% python3 -q
>>> import numpy as np
>>> from numpy import linalg as LA
>>> np.set_printoptions(precision=2, suppress=True, linewidth=140)
>>> rd = lambda a: np.round(a, 2) + 0
>>> M = np.load("arr.npy")
>>> print(rd(M))
[[ -9.27   3.18 -23.62   1.46 -15.59]
 [ -8.81   2.94 -22.96   1.37 -14.96]
 [  0.5   -1.24  -2.44  -0.12   0.64]
 [  0.39  -0.89  -1.21  -0.07   0.77]
 [  0.35  -0.81  -1.02  -0.06   0.75]
 [  0.2   -0.49  -0.48  -0.02   0.54]
 [  0.17  -0.42  -0.39  -0.02   0.48]
 [ -0.05   0.18   0.1    0.    -0.25]
 [  0.6    1.28  -0.04  -0.42  -2.76]
 [  1.23   1.4   -0.25  -0.67  -3.42]
 [ 21.52  -3.95  -1.34  -7.14  -4.06]
 [ 23.65  -4.7   -1.23  -7.78  -3.64]
 [ 24.87  -5.13  -1.16  -8.14  -3.38]
 [ 30.09  -7.03  -0.77  -9.69  -2.15]]
>>> print(np.argsort(-LA.norm(M, axis=0).round(6), kind="stable")[:3])
[0 2 4]
>>> print(LA.matrix_rank(M, rtol=0.1))
2
>>> print(rd(LA.norm(M, 2) / LA.norm(M)))
0.82
>>> left, sig, VT = LA.svd(M, full_matrices=False)
>>> print(np.abs(left[:, 0]).round(6).argmax())
13
>>> rng = np.random.default_rng(866829)
>>> lab = rng.integers(0, 3, 6)
>>> feats = np.array([[2, 2, 0, 2, 3, 0],
...     [0, 0, 0, 2, 2, 0],
...     [2, 3, 0, 1, 1, 0],
...     [1, 1, 1, 2, 1, 1],
...     [3, 0, 1, 3, 1, 3],
...     [0, 2, 3, 1, 0, 1]]) * (lab[:, None] == lab)
>>> print(feats)
[[2 2 0 0 0 0]
 [0 0 0 0 0 0]
 [0 0 0 0 0 0]
 [0 0 0 2 1 0]
 [0 0 0 3 1 0]
 [0 2 0 0 0 1]]
>>> def softmax(z):
...     e = np.exp(z - z.max(axis=-1, keepdims=True))
...     return e / e.sum(axis=-1, keepdims=True)
... 
>>> print(rd(softmax(10 * feats[0])))
[0.5 0.5 0.  0.  0.  0. ]
>>> print(rd(softmax(feats).sum(axis=1)))
[1. 1. 1. 1. 1. 1.]
>>> att = feats @ feats.T / np.sqrt(6)
>>> print(rd(softmax(att + np.triu(np.full(att.shape, -np.inf), 1))))
[[1.   0.   0.   0.   0.   0.  ]
 [0.5  0.5  0.   0.   0.   0.  ]
 [0.33 0.33 0.33 0.   0.   0.  ]
 [0.09 0.09 0.09 0.72 0.   0.  ]
 [0.01 0.01 0.01 0.22 0.74 0.  ]
 [0.3  0.06 0.06 0.06 0.06 0.46]]
>>> print(rd(softmax(att)))
[[0.74 0.03 0.03 0.03 0.03 0.14]
 [0.17 0.17 0.17 0.17 0.17 0.17]
 [0.17 0.17 0.17 0.17 0.17 0.17]
 [0.03 0.03 0.03 0.26 0.6  0.03]
 [0.01 0.01 0.01 0.22 0.73 0.01]
 [0.3  0.06 0.06 0.06 0.06 0.46]]
>>> x0 = np.array([1, 4, 8, 6, 9, 6])
>>> h = np.maximum(feats @ x0, 0)
>>> print(np.maximum(feats @ x0, 0) - np.maximum(-feats @ x0, 0))
[10  0  0 21 27 14]
>>> print(rd(np.tanh(feats @ x0)))
[1. 0. 0. 1. 1. 1.]
>>> print(feats.T @ h)
[ 20  48   0 123  48  14]
>>> print(feats * (h > 1e-9)[:, None])
[[2 2 0 0 0 0]
 [0 0 0 0 0 0]
 [0 0 0 0 0 0]
 [0 0 0 2 1 0]
 [0 0 0 3 1 0]
 [0 2 0 0 0 1]]
>>> print((LA.matrix_power((feats != 0) + (feats.T != 0) + np.eye(6), 6) > 0).astype(int))
[[1 1 0 0 0 1]
 [1 1 0 0 0 1]
 [0 0 1 0 0 0]
 [0 0 0 1 1 0]
 [0 0 0 1 1 0]
 [1 1 0 0 0 1]]
>>> print(rd(np.sort(LA.eigvals(feats).real)))
[-0.3  0.   0.   1.   2.   3.3]
>>> print(rd(LA.det(feats)))
0.0
>>> print(feats @ feats)
[[4 4 0 0 0 0]
 [0 0 0 0 0 0]
 [0 0 0 0 0 0]
 [0 0 0 7 3 0]
 [0 0 0 9 4 0]
 [0 2 0 0 0 1]]
>>> r = LA.matrix_rank(feats)
>>> print(r)
4
>>> null = LA.svd(feats)[2][r:].T
>>> print([int(LA.matrix_rank(feats[:i])) for i in range(1, len(feats) + 1)])
[1, 1, 1, 2, 3, 4]
>>> print([int(LA.matrix_rank(np.delete(feats, i, axis=0))) for i in range(6)])
[3, 4, 4, 3, 3, 3]
>>> print(rd(null @ null.T))
[[ 0.17 -0.17  0.    0.    0.    0.33]
 [-0.17  0.17  0.    0.    0.   -0.33]
 [ 0.    0.    1.    0.    0.    0.  ]
 [ 0.    0.    0.    0.    0.    0.  ]
 [ 0.    0.    0.    0.    0.    0.  ]
 [ 0.33 -0.33  0.    0.    0.    0.67]]
>>> print(feats @ null)
[[0. 0.]
 [0. 0.]
 [0. 0.]
 [0. 0.]
 [0. 0.]
 [0. 0.]]
>>> left, sig, VT = LA.svd(feats, full_matrices=False)
>>> print(rd(sig))
[3.86 3.28 1.49 0.26 0.   0.  ]
>>> print(rd(np.cumsum(sig ** 2) / np.sum(sig ** 2)))
[0.53 0.92 1.   1.   1.   1.  ]
>>> print(rd(left.T @ left))
[[1. 0. 0. 0. 0. 0.]
 [0. 1. 0. 0. 0. 0.]
 [0. 0. 1. 0. 0. 0.]
 [0. 0. 0. 1. 0. 0.]
 [0. 0. 0. 0. 1. 0.]
 [0. 0. 0. 0. 0. 1.]]
>>> print(rd(VT @ VT.T))
[[1. 0. 0. 0. 0. 0.]
 [0. 1. 0. 0. 0. 0.]
 [0. 0. 1. 0. 0. 0.]
 [0. 0. 0. 1. 0. 0.]
 [0. 0. 0. 0. 1. 0.]
 [0. 0. 0. 0. 0. 1.]]
>>> J = np.array([[1, 0, 0, 0, 0, 0, 0],
...     [-2, 1, 0, 0, 0, 0, 0],
...     [1, 2, 1, 0, 0, 0, 0],
...     [-1, 0, 1, 1, 0, 0, 0],
...     [2, 2, 0, -2, 1, 0, 0],
...     [1, -1, -1, 2, 2, 1, 0],
...     [2, 2, -1, 0, 0, 0, 1]])
>>> # triangular: eigenvalues sit on the diagonal
>>> other = J / LA.norm(J, axis=1, keepdims=True)
>>> gram = other @ other.T
>>> print(rd(LA.norm(other, axis=1)))
[1. 1. 1. 1. 1. 1. 1.]
